% ipython --no-banner

In [1]: import numpy as np

In [2]: import numpy.linalg as la

In [3]: np.set_printoptions(precision=2, suppress=True, linewidth=100, floatmode="fixed")

In [4]: tidy = lambda a: np.round(a, 2) + 0

In [5]: J = np.array([[1.8, -0.3, 0.4, 0.5],
   ...:     [0.7, -0.2, -2.1, 1.1],
   ...:     [0.3, 0.0, 0.4, -1.7],
   ...:     [0.1, -0.9, 1.0, -0.4]])

In [6]: J
Out[6]: 
array([[ 1.80, -0.30,  0.40,  0.50],
       [ 0.70, -0.20, -2.10,  1.10],
       [ 0.30,  0.00,  0.40, -1.70],
       [ 0.10, -0.90,  1.00, -0.40]])

In [7]: M2 = np.array([[-2, -3], [0, 2], [-3, -3], [-1, 0]])

In [8]: print(tidy(M2.T @ J.T))
[[-5.30  3.80 -0.10 -2.80]
 [-7.20  3.80 -2.10 -5.10]]

In [9]: tidy(np.einsum("ik,kj->ij", J, M2))
Out[9]: 
array([[-5.30, -7.20],
       [ 3.80,  3.80],
       [-0.10, -2.10],
       [-2.80, -5.10]])

In [10]: tidy(J @ M2)
Out[10]: 
array([[-5.30, -7.20],
       [ 3.80,  3.80],
       [-0.10, -2.10],
       [-2.80, -5.10]])

In [11]: tidy(np.einsum("ij,ij->i", J, J))
Out[11]: array([3.74, 6.15, 3.14, 1.98])

In [12]: np.vstack([J, M2.T]).shape
Out[12]: (6, 4)

In [13]: x0 = np.array([-4, 8, 2, -7])

In [14]: target = J @ x0

In [15]: tidy(target)
Out[15]: array([-12.30, -16.30,  11.50,  -2.80])

In [16]: tidy(la.solve(J.T, J[0]))
Out[16]: array([1.00, 0.00, 0.00, 0.00])

In [17]: tidy(la.solve(J, 2 * target))
Out[17]: array([ -8.00,  16.00,   4.00, -14.00])

In [18]: arr = np.load("dump.npy")

In [19]: print(arr)
[[  7.31  -8.20  -0.94]
 [ -3.46   3.93   0.43]
 [-20.02  22.34   2.61]
 [  2.93  -3.59  -0.61]
 [  1.99  -2.20  -0.13]
 [ 12.88 -14.30  -1.55]
 [  0.75  -1.21  -0.08]
 [  5.58  -6.46  -0.61]
 [  7.54  -8.58  -1.16]
 [  2.29  -2.77  -0.29]
 [ -2.10   2.24   0.42]
 [  4.07  -4.42  -0.39]
 [  7.04  -7.89  -0.93]
 [  7.20  -8.13  -0.90]
 [ -4.33   4.87   0.63]
 [ -2.18   2.60   0.25]
 [  9.05 -10.34  -1.19]
 [  2.88  -3.55  -0.40]
 [  1.91  -2.25  -0.22]
 [ -8.38   9.27   0.90]]

In [20]: cen = arr - arr.mean(axis=0)

In [21]: V = la.svd(cen)[2][:1]

In [22]: M2 = cen - cen @ V.T @ V

In [23]: print(tidy((cen @ V.T).std(axis=0)))
[10.63]

In [24]: tidy(np.cov(cen @ V.T, rowvar=False))
Out[24]: np.float64(118.84)

In [25]: rng = np.random.default_rng(819227)

In [26]: lab = rng.permutation(4)

In [27]: lab
Out[27]: array([1, 3, 2, 0])

In [28]: M2 = J[lab][:, lab]

In [29]: M2
Out[29]: 
array([[-0.20,  1.10, -2.10,  0.70],
       [-0.90, -0.40,  1.00,  0.10],
       [ 0.00, -1.70,  0.40,  0.30],
       [-0.30,  0.50,  0.40,  1.80]])

In [30]: print(np.diag(M2))
[-0.20 -0.40  0.40  1.80]

In [31]: print(np.allclose(M2, J))
False

In [32]: tidy(la.det(M2)), tidy(la.det(J[lab]))
Out[32]: (np.float64(-6.16), np.float64(-6.16))

In [33]: D = la.norm(arr[:, None] - arr[None], axis=-1)

In [34]: D[6].round(6).argsort(kind="stable")[:4]
Out[34]: array([ 6, 18,  4,  9])

In [35]: D.mean(axis=1).argmax()
Out[35]: np.int64(2)

In [36]: la.matrix_rank(D ** 2)
Out[36]: np.int64(5)

In [37]: np.flatnonzero(D[6] < D.mean() / 2)
Out[37]: array([ 3,  4,  6,  9, 10, 11, 15, 17, 18])

In [38]: (D + 1e9 * np.eye(20)).round(6).argmin(axis=1)
Out[38]: array([13, 14, 19, 17, 18, 16, 18, 12,  0, 18, 15,  3, 13,  0,  1, 10,  8,  3,  4, 14])

In [39]: P = arr @ la.solve(arr.T @ arr, arr.T)

In [40]: tidy(np.trace(P))
Out[40]: np.float64(3.0)

In [41]: tidy(la.eigvalsh(P))
Out[41]: 
array([0.00, 0.00, 0.00, 0.00, 0.00, 0.00, 0.00, 0.00, 0.00, 0.00, 0.00, 0.00, 0.00, 0.00, 0.00,
       0.00, 0.00, 1.00, 1.00, 1.00])

In [42]: tidy(np.diag(P))
Out[42]: 
array([0.05, 0.02, 0.44, 0.33, 0.08, 0.23, 0.27, 0.20, 0.23, 0.08, 0.19, 0.11, 0.05, 0.06, 0.05,
       0.06, 0.13, 0.18, 0.03, 0.21])

In [43]: m1 = np.load("run7.npy")

In [44]: m1
Out[44]: 
array([[2, 0, 0, 0],
       [0, 2, 1, 0],
       [0, 3, 0, 1],
       [0, 0, 2, 3]])

In [45]: x0 = np.array([0, -5, 7, -6])

In [46]: target = m1 @ x0

In [47]: target
Out[47]: array([  0,  -3, -21,  -4])

In [48]: tidy(la.solve(m1, target))
Out[48]: array([ 0.00, -5.00,  7.00, -6.00])

In [49]: tidy(la.solve(m1, target + m1[:, 0]))
Out[49]: array([ 1.00, -5.00,  7.00, -6.00])

In [50]: tidy(la.solve(m1, 5 * target))
Out[50]: array([  0.00, -25.00,  35.00, -30.00])

In [51]: print(tidy(la.solve(m1, m1[:, 3])))
[0.00 0.00 0.00 1.00]

In [52]: w1 = np.array([[0, -3, 3, 2, -2, 2],
    ...:     [-2, 3, -2, -2, 0, -1],
    ...:     [3, -3, -1, 1, -3, 1],
    ...:     [3, 1, -2, -1, -2, 2]])

In [53]: c = np.array([1, 0, -4, -8, 1, -5])

In [54]: H = np.maximum(m1 @ w1 + c, 0)

In [55]: H
Out[55]: 
array([[ 1,  0,  2,  0,  0,  0],
       [ 0,  3,  0,  0,  0,  0],
       [ 0, 10,  0,  0,  0,  0],
       [16,  0,  0,  0,  0,  3]])

In [56]: basis = np.array([[0, 3, 0], [3, 3, 2], [2, 2, 2], [1, 2, 0], [0, 3, 0], [1, 1, 3]])

In [57]: w1 @ basis
Out[57]: 
array([[ 1, -3,  6],
       [ 2, -6, -1],
       [-9, -8, -5],
       [ 0,  2,  4]])

In [58]: E = np.loadtxt("x.csv", delimiter=",")

In [59]: E
Out[59]: 
array([[0.00, 0.00, 0.00, 0.00],
       [1.00, 2.00, 1.00, 2.00],
       [0.00, 0.00, 0.00, 0.00],
       [1.00, 2.00, 1.00, 2.00]])

In [60]: # rows and columns are dependent

In [61]: Uu, s, vt = la.svd(E)

In [62]: V = vt[:(s > 1e-8).sum()]

In [63]: x0 = E[2] + 5 * E[1] + rng.integers(2) * np.eye(4)[2]

In [64]: print(x0)
[ 5.00 10.00  6.00 10.00]

In [65]: np.diag(V.T @ V)
Out[65]: array([0.10, 0.40, 0.10, 0.40])

In [66]: la.matrix_rank(np.vstack([E, x0]))
Out[66]: np.int64(2)

In [67]: Uu, s, vt = la.svd(E)

In [68]: np.argmax(s[:-1] / (s[1:] + 1e-6)) + 1
Out[68]: np.int64(1)

In [69]: M2 = Uu[:, :1] @ np.diag(s[:1]) @ vt[:1]

In [70]: tidy(la.norm(E - M2, 2)), tidy(s[1])
Out[70]: (np.float64(0.0), np.float64(0.0))

In [71]: la.matrix_rank(E, rtol=0.05)
Out[71]: np.int64(1)

In [72]: tidy(M2)
Out[72]: 
array([[0.00, 0.00, 0.00, 0.00],
       [1.00, 2.00, 1.00, 2.00],
       [0.00, 0.00, 0.00, 0.00],
       [1.00, 2.00, 1.00, 2.00]])

In [73]: rk = la.matrix_rank(E)

In [74]: rk
Out[74]: np.int64(1)

In [75]: null = la.svd(E)[2][rk:].T

In [76]: print([int(la.matrix_rank(np.delete(E, i, axis=0))) for i in range(4)])
[1, 1, 1, 1]

In [77]: print(la.matrix_rank(E.T @ E), la.matrix_rank(E @ E.T))
1 1

In [78]: np.allclose(E @ null, 0)
Out[78]: True

In [79]: print(null.shape)
(4, 3)

In [80]: [int(la.matrix_rank(E[:i])) for i in range(1, len(E) + 1)]
Out[80]: [0, 1, 1, 1]

In [81]: tidy(E @ null)
Out[81]: 
array([[0.00, 0.00, 0.00],
       [0.00, 0.00, 0.00],
       [0.00, 0.00, 0.00],
       [0.00, 0.00, 0.00]])

In [82]: print([int(la.matrix_rank(E[:, :j + 1])) for j in range(4)])
[1, 1, 1, 1]

In [83]: lab = rng.permutation(4)

In [84]: lab
Out[84]: array([3, 0, 1, 2])

In [85]: M2 = E[lab][:, lab]

In [86]: np.allclose(M2, E)
Out[86]: False

In [87]: np.diag(M2)
Out[87]: array([2.00, 0.00, 2.00, 0.00])

In [88]: np.allclose(E[:-1].T @ la.lstsq(E[:-1].T, E[-1])[0], E[-1])
Out[88]: True

In [89]: np.unique(E.round(6), axis=0).shape
Out[89]: (2, 4)

In [90]: tidy(np.trace(la.pinv(E) @ E))
Out[90]: np.float64(1.0)

In [91]: M2 = np.array([[-3, -1, 2], [0, -1, -3], [1, -3, -3]])

In [92]: M2[-1] = M2[0]

In [93]: F = M2 + 0.1 * np.eye(3)

In [94]: F
Out[94]: 
array([[-2.90, -1.00,  2.00],
       [ 0.00, -0.90, -3.00],
       [-3.00, -1.00,  2.10]])

In [95]: M2 = la.inv(F)

In [96]: tidy(la.slogdet(F)[0])
Out[96]: np.float64(-1.0)

In [97]: tidy(la.det(F) * M2)
Out[97]: 
array([[-4.89,  0.10,  4.80],
       [ 9.00, -0.09, -8.70],
       [-2.70,  0.10,  2.61]])

In [98]: tidy(la.det(F) * la.det(M2))
Out[98]: np.float64(1.0)

In [99]: tidy(M2)
Out[99]: 
array([[ 22.33,  -0.46, -21.92],
       [-41.10,   0.41,  39.73],
       [ 12.33,  -0.46, -11.92]])

In [100]: print((np.abs(M2) > 1e-9).astype(int))
[[1 1 1]
 [1 1 1]
 [1 1 1]]

In [101]: print(np.allclose(M2, F.T))
False

In [102]: r0 = np.array([2, 3])

In [103]: np.convolve(F[0], r0)
Out[103]: array([ -5.80, -10.70,   1.00,   6.00])

In [104]: t3 = np.stack([F, -2 * F, F[::-1]])

In [105]: tidy(np.einsum("bij,cij->bc", t3, t3))
Out[105]: 
array([[ 37.63, -75.26,  37.61],
       [-75.26, 150.52, -75.22],
       [ 37.61, -75.22,  37.63]])

In [106]: tidy(t3.sum(axis=0))
Out[106]: 
array([[-0.10,  0.00,  0.10],
       [ 0.00,  0.00,  0.00],
       [ 0.10,  0.00, -0.10]])

In [107]: tidy(la.norm(t3, axis=(1, 2)))
Out[107]: array([ 6.13, 12.27,  6.13])

In [108]: (t3 @ F.T).shape
Out[108]: (3, 3, 3)

In [109]: la.matrix_rank(t3)
Out[109]: array([3, 3, 3])

In [110]: t3.shape
Out[110]: (3, 3, 3)

In [111]: M2 = F / np.sqrt((F ** 2).mean(axis=1, keepdims=True))

In [112]: print(la.matrix_rank(M2) == la.matrix_rank(F))
True

In [113]: la.matrix_rank(F - F.mean(axis=1, keepdims=True))
Out[113]: np.int64(2)

In [114]: tidy(F - F.mean(axis=1, keepdims=True))
Out[114]: 
array([[-2.27, -0.37,  2.63],
       [ 1.30,  0.40, -1.70],
       [-2.37, -0.37,  2.73]])

In [115]: def softmax(z):
     ...:     e = np.exp(z - z.max(axis=-1, keepdims=True))
     ...:     return e / e.sum(axis=-1, keepdims=True)
     ...: 

In [116]: tidy(softmax(10 * F[1]))
Out[116]: array([1.00, 0.00, 0.00])

In [117]: tidy(softmax(F).sum(axis=1))
Out[117]: array([1.00, 1.00, 1.00])

In [118]: print(tidy(softmax(F[1])))
[0.69 0.28 0.03]

In [119]: att = F @ F.T / np.sqrt(3)

In [120]: tidy(softmax(att + np.triu(np.full(att.shape, -np.inf), 1)))
Out[120]: 
array([[1.00, 0.00, 0.00],
       [0.00, 1.00, 0.00],
       [0.43, 0.00, 0.57]])

In [121]: X = np.load("w.npy")

In [122]: print(X)
[[ 4.00 -1.00 -3.00 -3.00]
 [-1.00  4.00  3.00  3.00]
 [-3.00  3.00 12.00  9.00]
 [-3.00  3.00  9.00 12.00]]

In [123]: # symmetric, so the eigenvalues are real

In [124]: t3 = np.stack([X, 5 * X, X[::-1]])

In [125]: print(tidy(la.norm(t3, axis=(1, 2))))
[ 23.58 117.90  23.58]

In [126]: print((t3 @ X.T).shape)
(3, 4, 4)

In [127]: M = np.load("test18.npy")

In [128]: M
Out[128]: 
array([[0, 1, 0, 0],
       [0, 0, 0, 1],
       [1, 0, 0, 0],
       [0, 0, 1, 0]])

In [129]: P = np.triu(np.array([[0, 1, -1, -2], [2, -3, -1, -1], [-3, -3, 1, 3], [-3, 1, 0, 2]]), 1) + np.eye(4)

In [130]: M2 = P @ M @ la.inv(P)

In [131]: np.trace(M2), np.trace(M)
Out[131]: (np.float64(0.0), np.int64(0))

In [132]: x0 = np.array([-3, 2, -2, 2])

In [133]: tidy(np.abs(la.eigvals(M)))
Out[133]: array([1.00, 1.00, 1.00, 1.00])

In [134]: tidy(la.inv(M))
Out[134]: 
array([[0.00, 0.00, 1.00, 0.00],
       [1.00, 0.00, 0.00, 0.00],
       [0.00, 0.00, 0.00, 1.00],
       [0.00, 1.00, 0.00, 0.00]])

In [135]: tidy(np.sort(np.abs(np.degrees(np.angle(la.eigvals(M))))))
Out[135]: array([  0.00,  90.00,  90.00, 180.00])

In [136]: M2 = np.array([[0, 0, 1], [3, 3, -1], [2, 0, 0], [-2, -3, 0]])

In [137]: basis = np.array([[2, 0, 3, 2], [2, 0, 0, 1], [3, 1, 1, 0]])

In [138]: W0 = M2 @ basis + 0.3 * rng.normal(size=(4, 4))

In [139]: tidy(W0)
Out[139]: 
array([[  2.72,   0.54,   0.79,   0.80],
       [  9.44,  -1.06,   8.13,   8.41],
       [  4.03,  -0.07,   6.12,   4.26],
       [-10.19,  -0.42,  -6.10,  -6.79]])

In [140]: lab = rng.permutation(4)

In [141]: lab
Out[141]: array([1, 2, 3, 0])

In [142]: M2 = W0[lab][:, lab]

In [143]: tidy(np.trace(M2))
Out[143]: np.float64(0.98)

In [144]: np.allclose(M2, W0)
Out[144]: False

In [145]: tidy(np.sort(np.abs(la.eigvals(M2))))
Out[145]: array([0.55, 2.45, 3.11, 4.03])

In [146]: w1 = np.array([[-4, 2, 1, -3, 3],
     ...:     [5, 2, 4, 3, -2],
     ...:     [1, 4, 1, 1, 0],
     ...:     [-4, 5, 0, -2, 3]])

In [147]: c = np.array([2, 0, -3, 2, -1])

In [148]: H = np.maximum(W0 @ w1 + c, 0)

In [149]: tidy(H)
Out[149]: 
array([[ 0.00, 13.72,  2.68,  0.00,  8.49],
       [ 0.00, 91.30, 10.32,  0.00, 54.67],
       [ 0.00, 53.70,  6.88,  0.00, 24.02],
       [61.73,  0.00,  0.00, 38.79,  0.00]])

In [150]: basis = np.array([[-2, -2, 2], [-2, -3, -3], [-1, 2, 2], [0, 2, -1], [3, -1, 3]])

In [151]: (H @ basis).round(6).argmax(axis=1)
Out[151]: array([0, 0, 0, 2])

In [152]: w1 @ basis
Out[152]: 
array([[ 12,  -5,   0],
       [-24,   0,   3],
       [-11, -10,  -9],
       [  7, -14, -12]])

In [153]: tidy(H @ basis)
Out[153]: 
array([[  -4.63,  -44.28,  -10.30],
       [ -28.91, -307.95,  -89.26],
       [ -42.24, -171.37,  -75.31],
       [-123.46,  -45.88,   84.67]])
